$ python -q
>>> import numpy as np
>>> from numpy import linalg as LA
>>> np.set_printoptions(suppress=True, linewidth=100)
>>> def rnd(a):
...     return np.round(a, 3) + 0
... 
>>> data = np.loadtxt("test1.csv", delimiter=",")
>>> data
array([[ 2.831, -5.4  , -4.113],
       [ 3.287, -5.656, -4.659],
       [-1.162,  1.259,  1.535],
       [ 5.36 , -9.115, -7.442],
       [-4.502,  8.077,  6.437],
       [ 2.832, -6.631, -4.519],
       [-0.321,  0.335,  0.68 ],
       [ 2.623, -4.809, -3.505],
       [ 3.508, -6.916, -5.023],
       [ 2.725, -3.788, -3.602],
       [ 1.625, -4.112, -2.578]])
>>> basis = data[[8, 3]].astype(float)
>>> for _ in range(4):
...     lab = LA.norm(data[:, None] - basis, axis=-1).argmin(axis=1)
...     basis = np.array([data[lab == j].mean(axis=0) for j in range(2)])
... 
>>> lab
array([1, 1, 0, 1, 0, 1, 0, 1, 1, 1, 1])
>>> rnd(basis)
array([[-1.995,  3.224,  2.884],
       [ 3.099, -5.803, -4.43 ]])
>>> np.abs(basis[1] - basis[0]).argmax()
np.int64(1)
>>> B = data / LA.norm(data, axis=1, keepdims=True)
>>> G = B @ B.T
>>> (np.abs(G) > 0.9).astype(int)
array([[1, 1, 1, 1, 1, 1, 1, 1, 1, 1, 1],
       [1, 1, 1, 1, 1, 1, 1, 1, 1, 1, 1],
       [1, 1, 1, 1, 1, 1, 1, 1, 1, 1, 1],
       [1, 1, 1, 1, 1, 1, 1, 1, 1, 1, 1],
       [1, 1, 1, 1, 1, 1, 1, 1, 1, 1, 1],
       [1, 1, 1, 1, 1, 1, 0, 1, 1, 1, 1],
       [1, 1, 1, 1, 1, 0, 1, 1, 1, 1, 0],
       [1, 1, 1, 1, 1, 1, 1, 1, 1, 1, 1],
       [1, 1, 1, 1, 1, 1, 1, 1, 1, 1, 1],
       [1, 1, 1, 1, 1, 1, 1, 1, 1, 1, 1],
       [1, 1, 1, 1, 1, 1, 0, 1, 1, 1, 1]])
>>> np.argwhere(np.triu(np.abs(G) > 0.95, 1))
array([[ 0,  1],
       [ 0,  2],
       [ 0,  3],
       [ 0,  4],
       [ 0,  5],
       [ 0,  7],
       [ 0,  8],
       [ 0,  9],
       [ 0, 10],
       [ 1,  2],
       [ 1,  3],
       [ 1,  4],
       [ 1,  5],
       [ 1,  7],
       [ 1,  8],
       [ 1,  9],
       [ 1, 10],
       [ 2,  3],
       [ 2,  4],
       [ 2,  6],
       [ 2,  7],
       [ 2,  8],
       [ 2,  9],
       [ 3,  4],
       [ 3,  5],
       [ 3,  7],
       [ 3,  8],
       [ 3,  9],
       [ 3, 10],
       [ 4,  5],
       [ 4,  7],
       [ 4,  8],
       [ 4,  9],
       [ 4, 10],
       [ 5,  7],
       [ 5,  8],
       [ 5,  9],
       [ 5, 10],
       [ 7,  8],
       [ 7,  9],
       [ 7, 10],
       [ 8,  9],
       [ 8, 10],
       [ 9, 10]])
>>> rnd(G[0])
array([ 1.   ,  0.999, -0.969,  0.999, -1.   ,  0.997, -0.911,  1.   ,  1.   ,  0.991,  0.994])
